$ ipython --no-banner

In [1]: import numpy as np

In [2]: from numpy import linalg as LA

In [3]: np.set_printoptions(suppress=True, linewidth=200)

In [4]: tidy = lambda a: np.round(a, 2) + 0

In [5]: A = np.load("x.npy")

In [6]: print(A)
[[  3   1   1   3]
 [ -1   2   3  -1]
 [ -1   2 -14   1]
 [ -2  -3   0  11]]

In [7]: print(tidy(np.poly(A)))
[    1.    -2.  -164.   906. -1603.]

In [8]: print(tidy(LA.det(A.T)))
-1603.0

In [9]: out = np.array([[5, 3, 4], [1, 4, 4]])

In [10]: cent = np.kron(out, A)

In [11]: print(LA.matrix_rank(cent))
8

In [12]: print(cent.shape)
(8, 12)

In [13]: print(tidy(LA.norm(cent, 2)), tidy(LA.norm(out, 2) * LA.norm(A, 2)))
126.3 126.3

In [14]: out = A[0, 0] * A[1:] - np.outer(A[1:, 0], A[0])

In [15]: print(out)
[[  0   7  10   0]
 [  0   7 -41   6]
 [  0  -7   2  39]]

In [16]: print(np.flatnonzero(~out.round(6).any(axis=1)))
[]

In [17]: print((A - A.T) / 2)
[[ 0.   1.   1.   2.5]
 [-1.   0.   0.5  1. ]
 [-1.  -0.5  0.   0.5]
 [-2.5 -1.  -0.5  0. ]]

In [18]: print(np.allclose(A @ A.T, A.T @ A))
False

In [19]: print(tidy(LA.det(A)))
-1603.0

In [20]: print(tidy(np.sort(np.abs(LA.eigvals(A)))))
[ 3.23  3.23 10.72 14.36]

In [21]: print(np.trace(A))
2

In [22]: print(np.allclose(A, A.T))
False

In [23]: J = np.load("case3.npy")

In [24]: print(J)
[[-2.07  0.85 -4.    1.16]
 [ 0.45 -0.79 -0.75 -0.72]
 [-2.14 -0.05  0.29 -0.96]
 [-1.42 -1.01 -4.42  2.79]
 [ 0.29  2.39 -2.19 -1.32]
 [-0.91  0.25 -2.03  3.15]
 [-0.38  0.58  4.05  0.49]
 [ 2.05  1.21 -0.8  -0.93]
 [-2.5   1.48  0.15  0.03]
 [-0.09  0.27  0.78 -2.41]
 [-1.93 -0.68 -5.27  3.12]
 [ 0.75  0.38  3.06  2.42]
 [-1.69  0.52  0.75 -2.48]]

In [25]: Ac = J - J.mean(axis=0)

In [26]: U, sv, Vt = LA.svd(Ac, full_matrices=False)

In [27]: print(tidy(Ac.mean(axis=0)))
[0. 0. 0. 0.]

In [28]: print((np.sign(U[:, 0]) == np.sign(U[0, 0])).astype(int))
[1 0 0 1 1 1 0 0 0 0 1 0 0]

In [29]: out = np.c_[J[:, :3] @ np.array([[-3, 2, 1], [1, -1, 1], [-3, 2, 0]]), np.array([1, -3, -3, 1, 0, 1, 2, -3, -2, 3, 3, 3, 1])]

In [30]: print(tidy(out))
[[ 19.06 -12.99  -1.22   1.  ]
 [  0.11   0.19  -0.34  -3.  ]
 [  5.5   -3.65  -2.19  -3.  ]
 [ 16.51 -10.67  -2.43   1.  ]
 [  8.09  -6.19   2.68   0.  ]
 [  9.07  -6.13  -0.66   1.  ]
 [-10.43   6.76   0.2    2.  ]
 [ -2.54   1.29   3.26  -3.  ]
 [  8.53  -6.18  -1.02  -2.  ]
 [ -1.8    1.11   0.18   3.  ]
 [ 20.92 -13.72  -2.61   3.  ]
 [-11.05   7.24   1.13   3.  ]
 [  3.34  -2.4   -1.17   1.  ]]

In [31]: print(tidy(LA.norm(LA.qr(J)[0].T @ out, axis=0) ** 2 / ((out ** 2).sum(axis=0) + 1e-12)))
[1.   1.   1.   0.19]

In [32]: print(LA.matrix_rank(out))
4

In [33]: print(tidy(LA.lstsq(J, out[:, 0])[0]))
[-3.  1. -3.  0.]

In [34]: print(tidy(LA.norm(out - J @ LA.lstsq(J, out)[0], axis=0)))
[0.   0.   0.   7.31]

In [35]: z = J[:, 3] > np.median(J[:, 3])

In [36]: f = J[z].mean(axis=0) - J[~z].mean(axis=0)

In [37]: print(tidy(f))
[-0.47 -0.66 -1.18  3.44]

In [38]: blk = np.stack([J, 4 * J, J[::-1]])

In [39]: print(LA.matrix_rank(blk))
[4 4 4]

In [40]: print(blk.shape)
(3, 13, 4)

In [41]: K = np.array([[-8, -2, -2, 8, 9],
    ...:     [-3, -2, -7, 5, 4],
    ...:     [-5, 3, 4, 9, -5],
    ...:     [6, -7, -8, 4, 7],
    ...:     [2, 1, -5, -6, 4]])

In [42]: print(K)
[[-8 -2 -2  8  9]
 [-3 -2 -7  5  4]
 [-5  3  4  9 -5]
 [ 6 -7 -8  4  7]
 [ 2  1 -5 -6  4]]

In [43]: x0 = np.array([5, -4, 0, 1, -3])

In [44]: h1 = np.maximum(K @ x0, 0)

In [45]: print(np.maximum(K @ x0, 0) - np.maximum(-K @ x0, 0))
[-51 -14 -13  41 -12]

In [46]: print(h1)
[ 0  0  0 41  0]

In [47]: print(K * (h1 > 1e-9)[:, None])
[[ 0  0  0  0  0]
 [ 0  0  0  0  0]
 [ 0  0  0  0  0]
 [ 6 -7 -8  4  7]
 [ 0  0  0  0  0]]

In [48]: print(K.T @ h1)
[ 246 -287 -328  164  287]

In [49]: blk = np.stack([K, -1 * K, K[::-1]])

In [50]: print((blk @ K.T).shape)
(3, 5, 5)

In [51]: print(tidy(LA.det(blk)))
[-21070.  21070. -21070.]

In [52]: print(LA.matrix_rank(blk))
[5 5 5]

In [53]: F = np.array([[-0.3, -0.6, 0.4],
    ...:     [-0.1, -0.1, -1.1],
    ...:     [-1.0, 0.6, 0.6],
    ...:     [0.6, -1.8, -0.1],
    ...:     [-0.4, 0.9, 0.5],
    ...:     [0.0, -1.1, 0.7]])

In [54]: rng = np.random.default_rng(20)

In [55]: F[5] = F[0] + 0.3 * rng.normal(size=3)

In [56]: print(tidy(F))
[[-0.3  -0.6   0.4 ]
 [-0.1  -0.1  -1.1 ]
 [-1.    0.6   0.6 ]
 [ 0.6  -1.8  -0.1 ]
 [-0.4   0.9   0.5 ]
 [-0.41 -0.24  0.82]]

In [57]: x0 = np.array([-3, -1, 0])

In [58]: rhs = F @ x0

In [59]: c, lr = np.zeros(3), 1 / LA.norm(F, 2) ** 2

In [60]: for i in range(15):
    ...:     c -= lr * F.T @ (F @ c - rhs)
    ...:     if i % 5 == 0: print(i, round(LA.norm(F @ c - rhs), 2))
    ...: 
0 2.31
5 1.18
10 0.69

In [61]: print(tidy(LA.cond(F)))
3.13

In [62]: print(tidy(c))
[-2.51 -0.83  0.24]

In [63]: print(tidy(LA.norm(F, axis=1)))
[0.78 1.11 1.31 1.9  1.1  0.95]

In [64]: print(tidy(F[5] @ F[3]))
0.1

In [65]: print(tidy(LA.norm(F, axis=0)))
[1.34 2.2  1.63]

In [66]: print(tidy(LA.norm(F) ** 2 / LA.norm(F, 2) ** 2))
1.54

In [67]: print(tidy(LA.norm(F[5], 1)), tidy(LA.norm(F[5], np.inf)))
1.47 0.82

In [68]: print(tidy(LA.norm(F, 1)), tidy(LA.norm(F, np.inf)))
4.24 2.5

In [69]: print(LA.norm(F, axis=1).argmax())
3

In [70]: print(tidy(LA.norm(F[5] - F[3])))
2.07

In [71]: z = rng.permutation(3)

In [72]: out = F[:, z] * rng.choice([-1, 1], 3)

In [73]: print(tidy(out))
[[-0.4   0.3   0.6 ]
 [ 1.1   0.1   0.1 ]
 [-0.6   1.   -0.6 ]
 [ 0.1  -0.6   1.8 ]
 [-0.5   0.4  -0.9 ]
 [-0.82  0.41  0.24]]

In [74]: U, _, Vt = LA.svd(F.T @ out)

In [75]: print(z)
[2 0 1]

In [76]: print(tidy(U @ Vt))
[[ 0. -1.  0.]
 [ 0.  0. -1.]
 [-1.  0.  0.]]

In [77]: out = F / np.sqrt((F ** 2).mean(axis=1, keepdims=True))

In [78]: print(LA.matrix_rank(out) == LA.matrix_rank(F))
True

In [79]: print(tidy(out[1]))
[-0.16 -0.16 -1.72]

In [80]: O, R = LA.qr(A)

In [81]: print(tidy(R))
[[-3.87 -1.29 -3.61  3.36]
 [ 0.   -4.04  6.35  6.35]
 [ 0.    0.   12.35 -3.42]
 [ 0.    0.    0.    8.29]]

In [82]: print(tidy(O.T @ O))
[[1. 0. 0. 0.]
 [0. 1. 0. 0.]
 [0. 0. 1. 0.]
 [0. 0. 0. 1.]]

In [83]: print(np.allclose(R.T @ R, A.T @ A))
True

In [84]: print(tidy(O @ R))
[[  3.   1.   1.   3.]
 [ -1.   2.   3.  -1.]
 [ -1.   2. -14.   1.]
 [ -2.  -3.   0.  11.]]

In [85]: print(tidy(np.abs(np.diag(R))))
[ 3.87  4.04 12.35  8.29]
